$ python3 -q
>>> import numpy as np
>>> np.set_printoptions(precision=3, suppress=True, linewidth=200, floatmode="fixed")
>>> F = np.load("test16.npy")
>>> F
array([[0.000, 0.000, 0.000, 0.000],
       [0.000, 0.000, 0.000, 2.000],
       [0.000, 0.000, 0.000, 1.000],
       [0.000, 2.000, 1.000, 0.000]])
>>> np.argsort(-np.linalg.norm(F, axis=0).round(6), kind="stable")[:3]
array([3, 1, 2])
>>> round(float(np.linalg.norm(F, 2) / np.linalg.norm(F)), 3)
0.707
>>> np.round(np.linalg.det(F), 3)
np.float64(0.0)
>>> [round(float(np.linalg.det(F[:i, :i])), 2) + 0 for i in range(1, 5)]
[0.0, 0.0, 0.0, 0.0]
>>> try:
...     np.linalg.cholesky(F)
... except np.linalg.LinAlgError as e:
...     print(repr(e))
... 
LinAlgError('Matrix is not positive definite')
>>> def softmax(z):
...     e = np.exp(z - z.max(axis=-1, keepdims=True))
...     return e / e.sum(axis=-1, keepdims=True)
... 
>>> softmax(10 * F[0])
array([0.250, 0.250, 0.250, 0.250])
>>> att = F @ F.T / np.sqrt(4)
>>> softmax(att)
array([[0.250, 0.250, 0.250, 0.250],
       [0.083, 0.610, 0.225, 0.083],
       [0.157, 0.427, 0.259, 0.157],
       [0.066, 0.066, 0.066, 0.802]])
>>> softmax(att).round(6).argmax(axis=1)
array([0, 1, 1, 3])
>>> softmax(att)[0] @ F
array([0.000, 0.500, 0.250, 0.750])
>>> Uu, sigma, vt = np.linalg.svd(F)
>>> sigma
array([ 2.236,  2.236,  0.000, -0.000])
>>> np.argmax(sigma[:-1] / (sigma[1:] + 1e-6)) + 1
np.int64(2)
>>> A2 = Uu[:, :2] @ np.diag(sigma[:2]) @ vt[:2]
>>> A2
array([[0.000, 0.000, 0.000, 0.000],
       [0.000, 0.000, 0.000, 2.000],
       [0.000, 0.000, 0.000, 1.000],
       [0.000, 2.000, 1.000, 0.000]])
>>> round(float(np.linalg.norm(F - A2, 2)), 3), sigma[2]
(0.0, np.float64(0.0))
>>> round(np.linalg.norm(F - A2) / np.linalg.norm(F), 3)
np.float64(0.0)
>>> np.linalg.matrix_rank(F, rtol=0.05)
np.int64(2)
>>> K = np.load("w.npy")
>>> K
array([[-1.365, -1.462],
       [-1.462,  1.365]])
>>> np.kron(np.eye(2, dtype=int), K)
array([[-1.365, -1.462, -0.000, -0.000],
       [-1.462,  1.365, -0.000,  0.000],
       [-0.000, -0.000, -1.365, -1.462],
       [-0.000,  0.000, -1.462,  1.365]])
>>> round(np.linalg.det(K[::-1]), 3)
np.float64(4.001)
>>> round(np.linalg.det(2 * K), 3), round(np.linalg.det(K), 3)
(np.float64(-16.003), np.float64(-4.001))
>>> w, vecs = np.linalg.eigh(K)
>>> x0 = np.array([1, 1])
>>> vecs * np.maximum(w, 0) @ vecs.T
array([[ 0.318, -0.731],
       [-0.731,  1.683]])
>>> np.round(vecs * np.abs(w) @ vecs.T, 3) + 0
array([[2.000, 0.000],
       [0.000, 2.000]])
>>> x0 @ K @ x0 / (x0 @ x0), np.round(w[0], 3), round(w[-1], 3)
(np.float64(-1.462), np.float64(-2.0), np.float64(2.0))
>>> (np.sign(vecs[:, -1].round(6)) == np.sign(vecs[0, -1].round(6))).astype(int)
array([1, 0])
>>> q = K.astype(float).copy()
>>> for j in range(2):
...     q[:, j] -= q[:, :j] @ (q[:, :j].T @ q[:, j])
...     q[:, j] /= np.linalg.norm(q[:, j])
... 
>>> np.round(q.T @ K, 3) + 0
array([[2.000, 0.000],
       [0.000, 2.000]])
>>> np.round(q.T @ q, 3) + 0
array([[1.000, 0.000],
       [0.000, 1.000]])
>>> blk = np.stack([K, 5 * K, K[::-1]])
>>> blk.sum(axis=0)
array([[ -9.652,  -7.407],
       [-10.137,   6.728]])
>>> (blk @ K.T).shape
(3, 2, 2)
>>> np.einsum("bij,cij->bc", blk, blk)
array([[  8.001,  40.007,   0.000],
       [ 40.007, 200.033,   0.000],
       [  0.000,   0.000,   8.001]])
>>> J = np.load("mat.npy")
>>> J
array([[ 3.000,  0.000,  0.000],
       [-1.000,  4.000, -1.000],
       [-2.000,  2.000,  1.000]])
>>> A2 = np.array([[-8, -6, -5], [-9, 9, 8]])
>>> basis = np.kron(A2, J)
>>> basis.shape
(6, 9)
>>> basis
array([[-24.000,  -0.000,  -0.000, -18.000,  -0.000,  -0.000, -15.000,  -0.000,  -0.000],
       [  8.000, -32.000,   8.000,   6.000, -24.000,   6.000,   5.000, -20.000,   5.000],
       [ 16.000, -16.000,  -8.000,  12.000, -12.000,  -6.000,  10.000, -10.000,  -5.000],
       [-27.000,  -0.000,  -0.000,  27.000,   0.000,   0.000,  24.000,   0.000,   0.000],
       [  9.000, -36.000,   9.000,  -9.000,  36.000,  -9.000,  -8.000,  32.000,  -8.000],
       [ 18.000, -18.000,  -9.000, -18.000,  18.000,   9.000, -16.000,  16.000,   8.000]])
>>> blk = np.stack([J, -1 * J, J[::-1]])
>>> blk.shape
(3, 3, 3)
>>> np.linalg.matrix_rank(blk)
array([3, 3, 3])
>>> np.einsum("bij,cij->bc", blk, blk)
array([[ 36.000, -36.000,   6.000],
       [-36.000,  36.000,  -6.000],
       [  6.000,  -6.000,  36.000]])
>>> np.linalg.matrix_rank(blk.reshape(3, -1))
np.int64(2)
>>> J.mean(axis=0)
array([0.000, 2.000, 0.000])
>>> J - J[0]
array([[ 0.000,  0.000,  0.000],
       [-4.000,  4.000, -1.000],
       [-5.000,  2.000,  1.000]])
>>> J.sum(axis=1)
array([3.000, 2.000, 1.000])
>>> np.unravel_index(np.abs(J).argmax(), J.shape)
(np.int64(1), np.int64(1))
>>> J[3]
Traceback (most recent call last):
  File "<python-input-57>", line 1, in <module>
    J[3]
    ~^^^
IndexError: index 3 is out of bounds for axis 0 with size 3
>>> J.shape
(3, 3)
>>> f = np.array([1, 1, 2])
>>> rng = np.random.default_rng(162803)
>>> X = np.outer(rng.normal(size=26), f) + 0.05 * rng.normal(size=(26, 3))
>>> X
array([[ 0.631,  0.626,  1.325],
       [ 0.022,  0.008,  0.070],
       [ 1.565,  1.618,  3.240],
       [-0.792, -0.730, -1.603],
       [-1.006, -1.012, -2.035],
       [ 1.232,  1.361,  2.573],
       [ 1.282,  1.356,  2.452],
       [ 0.179,  0.140,  0.265],
       [-2.751, -2.687, -5.424],
       [-0.577, -0.569, -1.118],
       [ 0.402,  0.385,  0.700],
       [-2.165, -2.096, -4.292],
       [ 0.318,  0.340,  0.664],
       [-2.665, -2.677, -5.327],
       [-0.721, -0.825, -1.571],
       [-0.755, -0.754, -1.522],
       [-0.005, -0.009, -0.200],
       [-0.028, -0.124, -0.189],
       [-0.784, -0.834, -1.528],
       [-1.208, -1.175, -2.410],
       [ 0.684,  0.726,  1.687],
       [ 0.250,  0.158,  0.357],
       [-0.318, -0.301, -0.736],
       [-0.245, -0.229, -0.524],
       [-0.276, -0.218, -0.577],
       [-0.996, -0.917, -2.000]])
>>> round(float(np.linalg.norm(X, 2) / np.linalg.norm(X)), 3)
1.0
>>> np.linalg.matrix_rank(X, rtol=0.1)
np.int64(1)
>>> m1 = np.tril(np.array([[-5, -3, -2], [-4, -1, 4], [5, 4, 3]]), -1) + np.eye(3, dtype=int)
>>> m1
array([[ 1,  0,  0],
       [-4,  1,  0],
       [ 5,  4,  1]])
>>> lab = rng.permutation(3)
>>> lab
array([2, 0, 1])
>>> A2 = m1[lab][:, lab]
>>> A2
array([[ 1,  5,  4],
       [ 0,  1,  0],
       [ 0, -4,  1]])
>>> np.sort(np.abs(np.linalg.eigvals(A2)))
array([1.000, 1.000, 1.000])
>>> np.diag(A2)
array([1, 1, 1])
>>> np.allclose(A2, m1)
False
>>> A2 = np.array([[0, 6, 4], [6, 5, 0], [5, 5, 0]])
>>> M = np.tril(A2)
>>> M
array([[0, 0, 0],
       [6, 5, 0],
       [5, 5, 0]])
>>> Uu, sigma, vt = np.linalg.svd(M)
>>> np.argmax(sigma[:-1] / (sigma[1:] + 1e-6)) + 1
np.int64(2)
>>> A2 = Uu[:, :2] @ np.diag(sigma[:2]) @ vt[:2]
>>> np.round(np.linalg.norm(M - A2, 2), 3), sigma[2]
(np.float64(0.0), np.float64(0.0))
>>> np.round(np.abs(M - A2).max(), 3)
np.float64(0.0)
>>> round(np.linalg.norm(M - A2) / np.linalg.norm(M), 3)
np.float64(0.0)
>>> np.linalg.matrix_rank(M, rtol=0.05)
np.int64(1)
>>> M @ M
array([[ 0,  0,  0],
       [30, 25,  0],
       [30, 25,  0]])
>>> assert M == M.T
Traceback (most recent call last):
  File "<python-input-85>", line 1, in <module>
    assert M == M.T
           ^^^^^^^^
ValueError: The truth value of an array with more than one element is ambiguous. Use a.any() or a.all()
>>> np.linalg.matrix_power(M, 3)
array([[  0,   0,   0],
       [150, 125,   0],
       [150, 125,   0]])
>>> (M - M.T) / 2
array([[ 0.000, -3.000, -2.500],
       [ 3.000,  0.000, -2.500],
       [ 2.500,  2.500,  0.000]])
>>> round(np.abs(np.linalg.eigvals(M)).max(), 3)
np.float64(5.0)
>>> np.sort(np.abs(np.linalg.eigvals(M)))
array([0.000, 0.000, 5.000])
